>>> import numpy as np
>>> from numpy import linalg as LA
>>> np.set_printoptions(precision=2, suppress=True, linewidth=100, sign=" ")
>>> tidy = lambda a: np.round(a, 2) + 0
>>> arr = np.load("dump.npy")
>>> arr
array([[ 2.,  2.,  0., -2.],
       [ 2.,  2., -1.,  1.],
       [-2.,  2.,  4., -2.],
       [ 2., -2., -1.,  5.]])
>>> x0 = np.array([3, 0, -2, 2])
>>> target = arr @ x0
>>> coef, lr = np.zeros(4), 1 / LA.norm(arr, 2) ** 2
>>> for i in range(15):
...     coef -= lr * arr.T @ (arr @ coef - target)
...     if i % 5 == 0: print(i, round(LA.norm(arr @ coef - target), 2))
... 
0 6.64
5 1.09
10 0.35
>>> tidy(coef)
array([ 2.85,  0.12, -2.12,  2.06])
>>> tidy(LA.det(2 * arr)), tidy(LA.det(arr))
(np.float64(1536.0), np.float64(96.0))
>>> tidy(np.poly(arr))
array([   1.,  -13.,   62., -128.,   96.])
>>> np.einsum("ii->", arr)
np.float64(13.0)
>>> tidy(LA.det(arr.T))
np.float64(96.0)
>>> tidy(LA.eigvals(arr))
array([ 2.,  4.,  4.,  3.])
>>> A2 = np.array([[-4, -2], [-1, -5]])
>>> C = np.kron(A2, arr)
>>> C
array([[ -8.,  -8.,  -0.,   8.,  -4.,  -4.,  -0.,   4.],
       [ -8.,  -8.,   4.,  -4.,  -4.,  -4.,   2.,  -2.],
       [  8.,  -8., -16.,   8.,   4.,  -4.,  -8.,   4.],
       [ -8.,   8.,   4., -20.,  -4.,   4.,   2., -10.],
       [ -2.,  -2.,  -0.,   2., -10., -10.,  -0.,  10.],
       [ -2.,  -2.,   1.,  -1., -10., -10.,   5.,  -5.],
       [  2.,  -2.,  -4.,   2.,  10., -10., -20.,  10.],
       [ -2.,   2.,   1.,  -5., -10.,  10.,   5., -25.]])
>>> tidy(LA.norm(C, 2)), tidy(LA.norm(A2, 2) * LA.norm(arr, 2))
(np.float64(45.97), np.float64(45.97))
>>> C.shape
(8, 8)
>>> cov = arr.T @ arr
>>> tidy(LA.svd(arr, compute_uv=False) ** 2)
array([ 56.63,  17.98,   8.31,   1.09])
>>> LA.matrix_rank(cov)
np.int64(4)
>>> tidy(LA.eigvalsh(cov)[::-1])
array([ 56.63,  17.98,   8.31,   1.09])
>>> (arr @ arr.T).shape
(4, 4)
>>> cov
array([[ 16.,   0., -12.,  12.],
       [  0.,  16.,   8., -16.],
       [-12.,   8.,  18., -14.],
       [ 12., -16., -14.,  34.]])
>>> C = np.array([[-1, 1, 1, -2, 3, 2, -3],
...     [-3, -3, -2, -3, 3, -2, -3],
...     [-3, 2, 3, -2, 1, 1, -2],
...     [-1, 2, -1, 1, 3, -3, -3],
...     [-3, -2, 2, -3, 0, -1, 3],
...     [0, 3, -2, 2, -3, -2, 1],
...     [2, 0, 1, 0, 0, 3, 0]])
>>> rng = np.random.default_rng(117923)
>>> mat = (rng.random((33, 7)) < 0.25) @ C
>>> mat
array([[-5,  4,  0, -2,  3, -4, -2],
       [-1,  5, -3,  3,  0, -5, -2],
       [-1,  2,  4, -2,  1,  4, -2],
       [-1,  2, -1,  1,  3, -3, -3],
       [-3,  2,  3, -2,  1,  1, -2],
       [ 0,  0,  0,  0,  0,  0,  0],
       [-3, -2,  2, -3,  0, -1,  3],
       [-4,  3, -1,  0,  0, -6,  1],
       [-1,  1,  1, -2,  3,  2, -3],
       [-4, -1,  3, -5,  3,  1,  0],
       [-4,  2, -5,  0,  3, -7, -5],
       [-2,  3,  0, -1,  6, -1, -6],
       [-3,  2,  3, -2,  1,  1, -2],
       [ 2,  0,  1,  0,  0,  3,  0],
       [-4, -1,  2, -5,  4,  2, -5],
       [-4, -1, -3, -2,  6, -5, -6],
       [-2,  7,  1,  1,  1, -1, -4],
       [-1,  4, -1,  0,  0,  0, -2],
       [-4, -1, -3, -2,  6, -5, -6],
       [-7,  3,  0, -5,  4, -1, -7],
       [-2,  3,  5, -4,  4,  6, -5],
       [-1,  2, -1,  1,  3, -3, -3],
       [-3,  2,  3, -2,  1,  1, -2],
       [ 1,  2,  0,  1,  3,  0, -3],
       [-7, -4,  1, -8,  6, -1, -3],
       [-3,  2,  3, -2,  1,  1, -2],
       [-6,  0,  5, -5,  1,  0,  1],
       [-5,  0, -2, -4,  9, -3, -9],
       [ 0,  3, -2,  2, -3, -2,  1],
       [-1,  2, -1,  1,  3, -3, -3],
       [ 1,  2,  0,  1,  3,  0, -3],
       [ 2,  3, -1,  2, -3,  1,  1],
       [-1, -3, -1, -3,  3,  1, -3]])
>>> cov = np.cov(mat, rowvar=False)
>>> tidy(np.corrcoef(mat[:, 4], mat[:, 2])[0, 1])
np.float64(-0.16)
>>> tidy(mat.std(axis=0))
array([ 2.31,  2.26,  2.37,  2.49,  2.54,  2.89,  2.59])
>>> np.argwhere(np.triu(np.abs(np.corrcoef(mat.T)) > 0.8, 1))
array([[ 4,  6]])
>>> cov.shape
(7, 7)
>>> Xs = mat - mat.mean(axis=0)
>>> U, sig, Vh = LA.svd(Xs, full_matrices=False)
>>> tidy(Xs.mean(axis=0))
array([ 0.,  0.,  0.,  0.,  0.,  0.,  0.])
>>> (np.sign(U[:, 0]) == np.sign(U[0, 0])).astype(int)
array([ 1,  0,  0,  0,  0,  0,  0,  0,  0,  1,  1,  1,  0,  0,  1,  1,  0,  0,  1,  1,  1,  0,  0,
        0,  1,  0,  1,  1,  0,  0,  0,  0,  1])
>>> tidy(Vh[0] * np.sign(Vh[0, np.abs(Vh[0]).argmax()]))
array([-0.43, -0.26, -0.05, -0.44,  0.56, -0.16, -0.46])
>>> np.abs(Vh[0]).argmax()
np.int64(4)
>>> np.searchsorted(np.cumsum(sig ** 2) / (sig ** 2).sum(), 0.9) + 1
np.int64(4)
>>> tidy(sig ** 2 / (sig ** 2).sum())
array([ 0.39,  0.34,  0.15,  0.1 ,  0.02,  0.01,  0.  ])
>>> Xs = (mat - mat.mean(axis=0)) / mat.std(axis=0)
>>> np.argwhere(np.abs(Xs) > 2)
array([[  6,   6],
       [ 10,   2],
       [ 10,   5],
       [ 16,   1],
       [ 19,   0],
       [ 20,   5],
       [ 24,   0],
       [ 24,   1],
       [ 24,   3],
       [ 27,   4],
       [ 27,   6],
       [ 28,   4],
       [ 31,   4]])
>>> tidy(Xs.std(axis=0))
array([ 1.,  1.,  1.,  1.,  1.,  1.,  1.])
>>> coef = LA.lstsq(np.delete(Xs, 2, axis=1), Xs[:, 2])[0]
>>> np.abs(coef).argmax()
np.int64(2)
>>> tidy(coef)
array([-2.38, -0.37,  2.52,  1.02,  2.24,  0.95])
>>> K = np.load("run17.npy")
>>> K
array([[  0,   8, -10,  -3,   6,   5],
       [ -8,   0,  -8,  -2, -10,  -2],
       [ 10,   8,   0,  11, -14,   1],
       [  3,   2, -11,   0,  13, -14],
       [ -6,  10,  14, -13,   0, -11],
       [ -5,   2,  -1,  14,  11,   0]])
>>> z = rng.permutation(6)
>>> z
array([ 0,  4,  5,  3,  1,  2])
>>> A2 = K[z][:, z]
>>> A2
array([[  0,   6,   5,  -3,   8, -10],
       [ -6,   0, -11, -13,  10,  14],
       [ -5,  11,   0,  14,   2,  -1],
       [  3,  13, -14,   0,   2, -11],
       [ -8, -10,  -2,  -2,   0,  -8],
       [ 10, -14,   1,  11,   8,   0]])
>>> np.allclose(A2, K)
False
>>> E = np.load("mat.npy")
>>> E
array([[22,  2, -4],
       [ 2, 17,  7],
       [-4,  7, 17]])
>>> O, Rm = LA.qr(E)
>>> tidy(np.abs(np.diag(Rm)))
array([ 22.45,  18.36,  11.71])
>>> A = np.loadtxt("arr.csv", delimiter=",")
>>> A
array([[  4.,   4.,   4.],
       [  4.,   8.,   8.],
       [  4.,   8.,  12.]])
>>> # symmetric, so the eigenvalues are real
>>> A2 = A / np.sqrt((A ** 2).mean(axis=1, keepdims=True))
>>> LA.matrix_rank(A2) == LA.matrix_rank(A)
np.True_
>>> evals, V = LA.eig(A)
>>> tidy(np.sort(LA.eigvals(A @ A)))
array([   1.52,    6.62,  407.87])
>>> tidy(np.prod(evals))
np.float64(64.0)
>>> cov = A.T @ A
>>> np.trace(cov), (A ** 2).sum()
(np.float64(416.0), np.float64(416.0))
>>> tidy(LA.eigvalsh(cov)[::-1])
array([ 407.87,    6.62,    1.52])
>>> (A @ A.T).shape
(3, 3)
>>> tidy(LA.svd(A, compute_uv=False) ** 2)
array([ 407.87,    6.62,    1.52])
>>> O, Rm = LA.qr(A)
>>> tidy(O)
array([[-0.58,  0.82,  0.  ],
       [-0.58, -0.41, -0.71],
       [-0.58, -0.41,  0.71]])
>>> np.trace(O @ O.T)
np.float64(3.0)
>>> np.allclose(Rm.T @ Rm, A.T @ A)
True
>>> ang = np.radians(30)
>>> Rm = np.eye(3)
>>> Rm[2, 2] = Rm[0, 0] = np.cos(ang)
>>> Rm[2, 0], Rm[0, 2] = -np.sin(ang), np.sin(ang)
>>> tidy(Rm)
array([[ 0.87,  0.  ,  0.5 ],
       [ 0.  ,  1.  ,  0.  ],
       [-0.5 ,  0.  ,  0.87]])
>>> A2 = A @ Rm.T
>>> tidy(A2)
array([[ 5.46,  4.  ,  1.46],
       [ 7.46,  8.  ,  4.93],
       [ 9.46,  8.  ,  8.39]])
>>> tidy(LA.svd(A, compute_uv=False)), tidy(LA.svd(A2, compute_uv=False))
(array([ 20.2 ,   2.57,   1.23]), array([ 20.2 ,   2.57,   1.23]))
